% python3 -q
>>> import numpy as np
>>> np.set_printoptions(suppress=True, linewidth=160)
>>> rnd = lambda a: np.round(a, 4) + 0
>>> A = np.arange(16).reshape(4, 4) + 3
>>> print(A)
[[ 3  4  5  6]
 [ 7  8  9 10]
 [11 12 13 14]
 [15 16 17 18]]
>>> print(np.argsort(-np.linalg.norm(A, axis=0).round(6), kind="stable")[:3])
[3 2 1]
>>> print([round(float(x), 4) for x in np.linalg.svd(A, compute_uv=False)[:3]])
[45.8362, 1.7453, 0.0]
>>> vec = np.array([0, 1, -1, 0])
>>> print(np.einsum("ij,j->i", A, vec))
[-1 -1 -1 -1]
>>> print(A * vec)
[[  0   4  -5   0]
 [  0   8  -9   0]
 [  0  12 -13   0]
 [  0  16 -17   0]]
>>> print(np.linalg.norm(A @ vec) <= np.linalg.norm(A, 2) * np.linalg.norm(vec) + 1e-9)
True
>>> print((A @ vec).argmax())
0
>>> print(np.sign((A @ vec).round(6)))
[-1 -1 -1 -1]
>>> print(A @ np.ones(4))
[18. 34. 50. 66.]
>>> print(np.allclose(A[:-1].T @ np.linalg.lstsq(A[:-1].T, A[-1])[0], A[-1]))
True
>>> print(np.abs(np.diag(np.linalg.qr(A)[1])) > 1e-9)
[ True  True False False]
>>> print(rnd(A @ np.linalg.pinv(A) @ A))
[[ 3.  4.  5.  6.]
 [ 7.  8.  9. 10.]
 [11. 12. 13. 14.]
 [15. 16. 17. 18.]]
>>> print(np.unique(A.round(6), axis=0).shape)
(4, 4)
>>> data = np.load("m.npy")
>>> print(data)
[[-0.0038 -4.1208  6.1492]
 [-0.0256  4.0214 -6.011 ]
 [ 0.0071  2.1108 -3.1714]
 [ 0.0065 -0.0425  0.0554]
 [ 0.0118 -0.9667  1.4373]
 [ 0.0006  1.3976 -2.1284]
 [ 0.0006  2.4472 -3.6779]
 [ 0.0029 -1.4614  2.1698]
 [ 0.0084  1.1333 -1.7183]
 [-0.0213  0.3479 -0.5523]
 [-0.0026  3.2242 -4.7933]
 [ 0.0276 -0.042   0.0652]
 [-0.0086 -0.3394  0.5314]
 [-0.0049 -0.7352  1.0782]
 [ 0.0117  1.2539 -1.8319]
 [ 0.0107 -4.0051  5.9938]]
>>> z = data[:, 1] > np.median(data[:, 1])
>>> f = data[z].mean(axis=0) - data[~z].mean(axis=0)
>>> print(((data - data.mean(axis=0)) @ f > 0).astype(int))
[0 1 1 0 0 1 1 0 1 1 1 0 0 0 1 0]
>>> print(z.astype(int))
[0 1 1 0 0 1 1 0 1 1 1 0 0 0 1 0]
>>> Xs = data - data.mean(axis=0)
>>> U, sigma, Vh = np.linalg.svd(Xs, full_matrices=False)
>>> print(np.searchsorted(np.cumsum(sigma ** 2) / (sigma ** 2).sum(), 0.9) + 1)
1
>>> print(np.linalg.matrix_rank(Xs))
3
>>> print(rnd(Vh[0] * np.sign(Vh[0, np.abs(Vh[0]).argmax()])))
[ 0.0009 -0.5561  0.8311]
>>> print(np.abs(U[:, 0]).argmax())
0
>>> print(rnd(Xs.mean(axis=0)))
[0. 0. 0.]
>>> print((np.sign(U[:, 0]) == np.sign(U[0, 0])).astype(int))
[1 0 0 1 1 0 0 1 0 0 0 1 1 1 0 1]
>>> hat = data @ np.linalg.solve(data.T @ data, data.T)
>>> print(rnd(hat @ data[:, 2]))
[ 6.1492 -6.011  -3.1714  0.0554  1.4373 -2.1284 -3.6779  2.1698 -1.7183 -0.5523 -4.7933  0.0652  0.5314  1.0782 -1.8319  5.9938]
>>> print(rnd(np.trace(hat)))
3.0
>>> A2 = np.array([[1, 2, 2, 0]])
>>> W0 = A2.T @ A2
>>> print(W0)
[[1 2 2 0]
 [2 4 4 0]
 [2 4 4 0]
 [0 0 0 0]]
>>> # rank 1
>>> print(rnd(np.linalg.norm(W0, 2) / np.linalg.norm(W0)))
1.0
>>> U, sigma, Vh = np.linalg.svd(W0)
>>> vecs = Vh[:(sigma > 1e-8).sum()]
>>> rng = np.random.default_rng(67)
>>> vec = W0[1] + 3 * W0[2] + rng.integers(2) * np.eye(4)[3]
>>> print(vec)
[ 8. 16. 16.  1.]
>>> print(rnd(np.linalg.norm(vec - vecs.T @ vecs @ vec)))
1.0
>>> print(rnd(np.diag(vecs.T @ vecs)))
[0.1111 0.4444 0.4444 0.    ]
>>> print(np.linalg.matrix_rank(np.vstack([W0, vec])))
2
>>> print(np.unique(W0.round(6), axis=0).shape)
(3, 4)
>>> print(rnd(W0 @ np.linalg.pinv(W0) @ W0))
[[1. 2. 2. 0.]
 [2. 4. 4. 0.]
 [2. 4. 4. 0.]
 [0. 0. 0. 0.]]
>>> print(np.allclose(W0[:-1].T @ np.linalg.lstsq(W0[:-1].T, W0[-1])[0], W0[-1]))
True
>>> rank = np.linalg.matrix_rank(W0)
>>> print(rank)
1
>>> N = np.linalg.svd(W0)[2][rank:].T
>>> print(N.shape)
(4, 3)
>>> print([int(np.linalg.matrix_rank(np.delete(W0, i, axis=0))) for i in range(4)])
[1, 1, 1, 1]
>>> print(rnd(W0 @ N))
[[0. 0. 0.]
 [0. 0. 0.]
 [0. 0. 0.]
 [0. 0. 0.]]
>>> print(np.allclose(W0 @ N, 0))
True
>>> print(np.linalg.matrix_rank(W0.T @ W0), np.linalg.matrix_rank(W0 @ W0.T))
1 1
